>>> import numpy as np
>>> np.set_printoptions(precision=2, suppress=True, linewidth=200, legacy="1.25")
>>> feats = np.loadtxt("dump.csv", delimiter=",")
>>> feats
array([[15., 12., 15., 12.],
       [-9.,  3., -9.,  3.],
       [-5., -4., 15., 12.],
       [ 3., -1., -9.,  3.]])
>>> np.diff(feats, axis=0)
array([[-24.,  -9., -24.,  -9.],
       [  4.,  -7.,  24.,   9.],
       [  8.,   3., -24.,  -9.]])
>>> feats.sum(axis=0)
array([ 4., 10., 12., 30.])
>>> feats.sum(axis=1)
array([ 54., -12.,  18.,  -4.])
>>> np.unravel_index(np.abs(feats).argmax(), feats.shape)
(0, 0)
>>> feats - feats[0]
array([[  0.,   0.,   0.,   0.],
       [-24.,  -9., -24.,  -9.],
       [-20., -16.,   0.,   0.],
       [-12., -13., -24.,  -9.]])
>>> feats.shape
(4, 4)
>>> np.linalg.norm(feats, axis=0)
array([18.44, 13.04, 24.74, 17.49])
>>> np.round(np.linalg.norm(feats, 2), 2)
30.73
>>> np.linalg.norm(feats, axis=1).argmax()
0
>>> np.linalg.norm(feats, axis=1)
array([27.17, 13.42, 20.25, 10.  ])
>>> np.round(np.linalg.norm(feats) ** 2 / np.linalg.norm(feats, 2) ** 2, 2)
1.51
>>> hat = np.triu(np.array([[1, 0, 1, -1], [-2, 1, -3, -2], [3, -3, 2, 0], [-2, 0, 1, -2]]), 1) + np.eye(4)
>>> Y = hat @ feats @ np.linalg.inv(hat)
>>> hat @ feats - feats @ hat
array([[ -8.,  -3.,  45.,  48.],
       [  9.,  14.,  -9., -45.],
       [  0.,   0.,  -7., -13.],
       [  0.,   0.,  -6.,   1.]])
>>> np.poly(Y)
array([    1.,   -36.,   636., -7344., 41616.])
>>> np.round(np.linalg.det(Y), 2)
41616.0
>>> X = np.loadtxt("a.csv", delimiter=",")
>>> X
array([[  0.,   0.,  -2.,  -1.,  -9.,  11.,  10.,  10., -12.,  -3.],
       [  0.,   0.,  -1., -13., -10.,  10.,   2., -13.,  10., -16.],
       [  2.,   1.,   0., -10.,  -5.,   3., -14.,  13.,   2.,   8.],
       [  1.,  13.,  10.,   0.,   0.,   3.,   5., -18.,  -1.,  -1.],
       [  9.,  10.,   5.,   0.,   0.,  -8.,   0.,  -5.,   1.,   4.],
       [-11., -10.,  -3.,  -3.,   8.,   0.,  -2.,  -2.,   2.,  -2.],
       [-10.,  -2.,  14.,  -5.,   0.,   2.,   0.,  10.,   8., -12.],
       [-10.,  13., -13.,  18.,   5.,   2., -10.,   0.,  -8.,   0.],
       [ 12., -10.,  -2.,   1.,  -1.,  -2.,  -8.,   8.,   0.,  -5.],
       [  3.,  16.,  -8.,   1.,  -4.,   2.,  12.,   0.,   5.,   0.]])
>>> np.round(np.linalg.norm(X, "nuc"), 2)
211.04
>>> X[5] @ X[4]
-210.0
>>> np.round(np.linalg.norm(X[5] - X[4]), 2)
32.42
>>> f = np.array([2, 2, 0, 1, 1, 0, 0, 2, 2, 1])
>>> Y = X + np.outer(f, np.eye(10)[9])
>>> np.linalg.matrix_rank(np.linalg.inv(Y) - np.linalg.inv(X), tol=1e-8)
1
>>> Y
array([[  0.,   0.,  -2.,  -1.,  -9.,  11.,  10.,  10., -12.,  -1.],
       [  0.,   0.,  -1., -13., -10.,  10.,   2., -13.,  10., -14.],
       [  2.,   1.,   0., -10.,  -5.,   3., -14.,  13.,   2.,   8.],
       [  1.,  13.,  10.,   0.,   0.,   3.,   5., -18.,  -1.,   0.],
       [  9.,  10.,   5.,   0.,   0.,  -8.,   0.,  -5.,   1.,   5.],
       [-11., -10.,  -3.,  -3.,   8.,   0.,  -2.,  -2.,   2.,  -2.],
       [-10.,  -2.,  14.,  -5.,   0.,   2.,   0.,  10.,   8., -12.],
       [-10.,  13., -13.,  18.,   5.,   2., -10.,   0.,  -8.,   2.],
       [ 12., -10.,  -2.,   1.,  -1.,  -2.,  -8.,   8.,   0.,  -3.],
       [  3.,  16.,  -8.,   1.,  -4.,   2.,  12.,   0.,   5.,   1.]])
>>> left, s, Vh = np.linalg.svd(X, full_matrices=False)
>>> np.round(left.T @ X @ Vh.T, 2) + 0
array([[38.13,  0.  ,  0.  ,  0.  ,  0.  ,  0.  ,  0.  ,  0.  ,  0.  ,  0.  ],
       [ 0.  , 38.13,  0.  ,  0.  ,  0.  ,  0.  ,  0.  ,  0.  ,  0.  ,  0.  ],
       [ 0.  ,  0.  , 27.52,  0.  ,  0.  ,  0.  ,  0.  ,  0.  ,  0.  ,  0.  ],
       [ 0.  ,  0.  ,  0.  , 27.52,  0.  ,  0.  ,  0.  ,  0.  ,  0.  ,  0.  ],
       [ 0.  ,  0.  ,  0.  ,  0.  , 21.03,  0.  ,  0.  ,  0.  ,  0.  ,  0.  ],
       [ 0.  ,  0.  ,  0.  ,  0.  ,  0.  , 21.03,  0.  ,  0.  ,  0.  ,  0.  ],
       [ 0.  ,  0.  ,  0.  ,  0.  ,  0.  ,  0.  , 15.5 ,  0.  ,  0.  ,  0.  ],
       [ 0.  ,  0.  ,  0.  ,  0.  ,  0.  ,  0.  ,  0.  , 15.5 ,  0.  ,  0.  ],
       [ 0.  ,  0.  ,  0.  ,  0.  ,  0.  ,  0.  ,  0.  ,  0.  ,  3.34,  0.  ],
       [ 0.  ,  0.  ,  0.  ,  0.  ,  0.  ,  0.  ,  0.  ,  0.  ,  0.  ,  3.34]])
>>> np.allclose(left * s @ Vh, X)
True
>>> mat = np.load("data.npy")
>>> mat
array([[3, 3, 1, 1, 2],
       [2, 1, 2, 0, 1],
       [1, 0, 2, 3, 2],
       [0, 3, 3, 3, 3],
       [3, 0, 0, 1, 0]])
>>> rng = np.random.default_rng(170)
>>> idx = rng.permutation(5)
>>> idx
array([3, 4, 1, 2, 0])
>>> Y = mat[idx][:, idx]
>>> Y
array([[3, 3, 3, 3, 0],
       [1, 0, 0, 0, 3],
       [0, 1, 1, 2, 2],
       [3, 2, 0, 2, 1],
       [1, 2, 3, 1, 3]])
>>> np.sort(np.abs(np.linalg.eigvals(Y)))
array([1.06, 1.5 , 1.5 , 3.11, 8.09])
>>> np.trace(Y)
9
>>> vec = np.array([-3, -4, 5, -4, 1])
>>> rhs = Y @ vec
>>> c, lr = np.zeros(5), 1 / np.linalg.norm(Y, 2) ** 2
>>> for i in range(40):
...     c -= lr * Y.T @ (Y @ c - rhs)
...     if i % 10 == 0: print(i, round(np.linalg.norm(Y @ c - rhs), 2))
... 
0 17.94
10 5.85
20 3.09
30 2.13
>>> round(float(np.linalg.cond(Y)), 2)
19.55
>>> left, s, Vh = np.linalg.svd(mat, full_matrices=False)
>>> s / s[0]
array([1.  , 0.47, 0.31, 0.18, 0.05])
>>> (s > 1e-8).sum()
5
>>> np.abs(Vh[0])
array([0.37, 0.45, 0.46, 0.46, 0.49])
>>> left.shape, s.shape, Vh.shape
((5, 5), (5,), (5, 5))
>>> np.round(np.sqrt((s ** 2).sum()), 2), np.round(np.linalg.norm(mat), 2)
(9.9, 9.9)
>>> np.round(left.T @ mat @ Vh.T, 2) + 0
array([[8.51, 0.  , 0.  , 0.  , 0.  ],
       [0.  , 3.98, 0.  , 0.  , 0.  ],
       [0.  , 0.  , 2.68, 0.  , 0.  ],
       [0.  , 0.  , 0.  , 1.52, 0.  ],
       [0.  , 0.  , 0.  , 0.  , 0.44]])
